% ipython --no-banner

In [1]: import numpy as np

In [2]: np.set_printoptions(suppress=True, linewidth=200)

In [3]: feats = np.load("run11.npy")

In [4]: feats
Out[4]: 
array([[-3,  2,  2],
       [-9,  6,  6],
       [ 9, -6, -6],
       [-6,  4,  4]])

In [5]: W = np.array([[0, 8, -2, -8], [5, 1, 0, 2], [1, 7, -1, 3]])

In [6]: beta = np.array([-1, 1, 0, -1])

In [7]: act = np.maximum(feats @ W + beta, 0)

In [8]: (act > 0).mean(axis=0)
Out[8]: array([0.75, 0.25, 0.75, 0.75])

In [9]: Z = np.array([[-3, 3], [2, 2], [-1, 2], [2, -2]])

In [10]: act @ Z
Out[10]: 
array([[ 29, -25],
       [ 85, -73],
       [ 50,  50],
       [ 57, -49]])

In [11]: (act @ Z).round(6).argmax(axis=1)
Out[11]: array([0, 0, 0, 0])

In [12]: np.linalg.matrix_rank(feats)
Out[12]: np.int64(1)

In [13]: np.count_nonzero(feats)
Out[13]: np.int64(12)

In [14]: np.abs(feats).max()
Out[14]: np.int64(9)

In [15]: print(np.round(np.linalg.svd(feats, compute_uv=False), 3) + 0)
[19.774  0.     0.   ]

In [16]: feats - feats[0]
Out[16]: 
array([[ 0,  0,  0],
       [-6,  4,  4],
       [12, -8, -8],
       [-3,  2,  2]])

In [17]: print(np.diff(feats, axis=0))
[[ -6   4   4]
 [ 18 -12 -12]
 [-15  10  10]]

In [18]: np.abs(np.diag(np.linalg.qr(feats)[1])) > 1e-9
Out[18]: array([ True, False, False])

In [19]: np.round(feats @ np.linalg.pinv(feats) @ feats, 3)
Out[19]: 
array([[-3.,  2.,  2.],
       [-9.,  6.,  6.],
       [ 9., -6., -6.],
       [-6.,  4.,  4.]])

In [20]: np.allclose(feats[:-1].T @ np.linalg.lstsq(feats[:-1].T, feats[-1])[0], feats[-1])
Out[20]: True

In [21]: np.unique(feats.round(6), axis=0).shape
Out[21]: (4, 3)

In [22]: left, sv, Vt = np.linalg.svd(feats)

In [23]: sv.round(3) + 0
Out[23]: array([19.774,  0.   ,  0.   ])

In [24]: np.argmax(sv[:-1] / (sv[1:] + 1e-6)) + 1
Out[24]: np.int64(1)

In [25]: other = left[:, :1] @ np.diag(sv[:1]) @ Vt[:1]

In [26]: print(np.linalg.matrix_rank(feats, rtol=0.05))
1

In [27]: np.round(np.linalg.norm(feats - other) / np.linalg.norm(feats), 3)
Out[27]: np.float64(0.0)

In [28]: round(float(np.abs(feats - other).max()), 3)
Out[28]: 0.0

In [29]: np.linalg.matrix_rank(other)
Out[29]: np.int64(1)

In [30]: theta = np.radians(60)

In [31]: r_ = np.eye(3)

In [32]: r_[2, 2] = r_[1, 1] = np.cos(theta)

In [33]: r_[2, 1], r_[1, 2] = -np.sin(theta), np.sin(theta)

In [34]: r_.round(3)
Out[34]: 
array([[ 1.   ,  0.   ,  0.   ],
       [ 0.   ,  0.5  ,  0.866],
       [ 0.   , -0.866,  0.5  ]])

In [35]: other = feats @ r_.T

In [36]: print(other.round(3))
[[-3.     2.732 -0.732]
 [-9.     8.196 -2.196]
 [ 9.    -8.196  2.196]
 [-6.     5.464 -1.464]]

In [37]: np.round(np.linalg.det(r_), 3), np.trace(r_)
Out[37]: (np.float64(1.0), np.float64(2.0))

In [38]: K = np.loadtxt("out16.csv", delimiter=",")

In [39]: K
Out[39]: 
array([[ 0., -1., -3.,  2.],
       [ 0.,  2., -1.,  2.],
       [-2.,  2.,  6., -1.],
       [ 0.,  1.,  1.,  3.]])

In [40]: u = np.array([2, 3, 1, 2])

In [41]: other = K + np.outer(u, np.eye(4)[2])

In [42]: np.linalg.matrix_rank(np.linalg.inv(other) - np.linalg.inv(K), tol=1e-8)
Out[42]: np.int64(1)

In [43]: other
Out[43]: 
array([[ 0., -1., -1.,  2.],
       [ 0.,  2.,  2.,  2.],
       [-2.,  2.,  7., -1.],
       [ 0.,  1.,  3.,  3.]])

In [44]: print(np.linalg.matrix_rank(other - K))
1
